% ipython --no-banner

In [1]: import numpy as np

In [2]: import numpy.linalg as la

In [3]: np.set_printoptions(suppress=True, linewidth=100)

In [4]: sv = 5 * 0.7 ** np.arange(4)

In [5]: O, _ = la.qr(np.array([[-2.1, 0.1, 0.1, -0.1],
   ...:     [-1.2, -0.4, -0.4, 0.3],
   ...:     [0.0, -0.8, -1.2, -1.7],
   ...:     [-0.3, 0.4, 0.3, 0.1]]))

In [6]: rng = np.random.default_rng(7633)

In [7]: W0 = rng.normal(size=(15, 4)) * sv @ O

In [8]: W0.round(2)
Out[8]: 
array([[-3.8 , -1.99, -1.7 , -2.16],
       [ 0.82, -5.01, -0.33,  3.8 ],
       [-1.23,  0.07, -2.54, -3.1 ],
       [ 4.19, -0.82,  1.28,  4.43],
       [-3.44,  2.96,  0.54, -0.79],
       [ 8.23,  4.53, -1.25, -1.96],
       [-2.36, -8.02, -3.34,  1.72],
       [ 8.71,  1.38,  0.19,  1.11],
       [-1.47,  2.24,  2.04,  1.51],
       [ 3.8 , -0.15, -0.92,  7.35],
       [-4.56,  5.66,  1.03, -3.45],
       [-0.58, -2.04, -2.92, -1.08],
       [ 3.27, -5.98,  0.47, -0.26],
       [ 0.35, -0.42, -0.11,  0.78],
       [-8.42,  1.3 , -1.14,  2.88]])

In [9]: r0 = np.array([2, 0])

In [10]: np.round(np.convolve(W0[1], r0), 2)
Out[10]: array([  1.63, -10.03,  -0.66,   7.6 ,   0.  ])

In [11]: np.round(np.polyval(r0, W0[1]), 2)
Out[11]: array([  1.63, -10.03,  -0.66,   7.6 ])

In [12]: np.round(np.cross(W0[1, :3], W0[14, :3]), 2)
Out[12]: array([  6.13,   3.72, -41.13])

In [13]: np.round(np.correlate(W0[1], W0[14], "full"), 2)
Out[13]: array([  2.35, -15.38,   5.8 ,  -2.03,  37.44,   7.72, -31.97])

In [14]: B = np.c_[W0[:, :1] @ np.array([[-6]]), np.array([-1, 0, 2, 2, -2, 2, 1, 0, 2, 1, -2, 0, 2, -1, -1])]

In [15]: B.round(2)
Out[15]: 
array([[ 22.83,  -1.  ],
       [ -4.9 ,   0.  ],
       [  7.41,   2.  ],
       [-25.13,   2.  ],
       [ 20.61,  -2.  ],
       [-49.37,   2.  ],
       [ 14.18,   1.  ],
       [-52.27,   0.  ],
       [  8.8 ,   2.  ],
       [-22.77,   1.  ],
       [ 27.35,  -2.  ],
       [  3.46,   0.  ],
       [-19.62,   2.  ],
       [ -2.13,  -1.  ],
       [ 50.49,  -1.  ]])

In [16]: np.round(la.norm(la.qr(W0)[0].T @ B, axis=0) ** 2 / ((B ** 2).sum(axis=0) + 1e-12), 2)
Out[16]: array([1.  , 0.39])

In [17]: np.round(la.lstsq(W0, B[:, 0])[0], 2) + 0
Out[17]: array([-6.,  0.,  0.,  0.])

In [18]: np.round(la.norm(B - W0 @ la.lstsq(W0, B)[0], axis=0), 2) + 0
Out[18]: array([0.  , 4.49])

In [19]: print(la.matrix_rank(B))
2

In [20]: la.matrix_rank(np.c_[W0, B])
Out[20]: np.int64(5)

In [21]: round(np.log10(la.cond(B)))
Out[21]: 1

In [22]: [round(float(x), 2) for x in la.svd(B, compute_uv=False)[:3]]
Out[22]: [106.45, 4.82]

In [23]: la.cond(B) > 100
Out[23]: np.False_

In [24]: gram = np.cov(W0, rowvar=False)

In [25]: print(gram.round(2))
[[22.41  0.03  1.12  2.9 ]
 [ 0.03 14.39  2.53 -3.41]
 [ 1.12  2.53  2.51  0.8 ]
 [ 2.9  -3.41  0.8   9.11]]

In [26]: print(np.round(np.median(W0, axis=0), 2))
[-0.58 -0.15 -0.33  0.78]

In [27]: np.round(np.polyfit(W0[:, 0], W0[:, 3], 1), 2)
Out[27]: array([0.13, 0.69])

In [28]: np.argwhere(np.triu(np.abs(np.corrcoef(W0.T)) > 0.8, 1))
Out[28]: array([], shape=(0, 2), dtype=int64)

In [29]: round(float(np.corrcoef(W0[:, 0], W0[:, 3])[0, 1]), 2)
Out[29]: 0.2

In [30]: arr = np.load("case1.npy")

In [31]: print(arr)
[[ -6.99  10.98  -4.01   8.05   0.02  -2.99]
 [  3.04   9.01 -12.     4.01  -4.   -13.  ]
 [-22.02  13.99   7.99  13.99   5.97  12.  ]]

In [32]: left, sv, vt = la.svd(arr)

In [33]: np.argmax(sv[:-1] / (sv[1:] + 1e-6)) + 1
Out[33]: np.int64(2)

In [34]: sv.round(2)
Out[34]: array([35.43, 23.65,  0.05])

In [35]: B = left[:, :2] @ np.diag(sv[:2]) @ vt[:2]

In [36]: print(B.round(2) + 0)
[[ -7.    11.    -4.     8.02   0.    -2.99]
 [  3.04   9.   -12.01   4.03  -3.99 -13.  ]
 [-22.02  13.98   7.99  14.     5.98  12.  ]]

In [37]: print(la.matrix_rank(B))
2

In [38]: round(float(la.norm(arr - B, 2)), 2), round(sv[2], 2)
Out[38]: (0.05, np.float64(0.05))

In [39]: np.round(la.norm(arr - B) / la.norm(arr), 2)
Out[39]: np.float64(0.0)
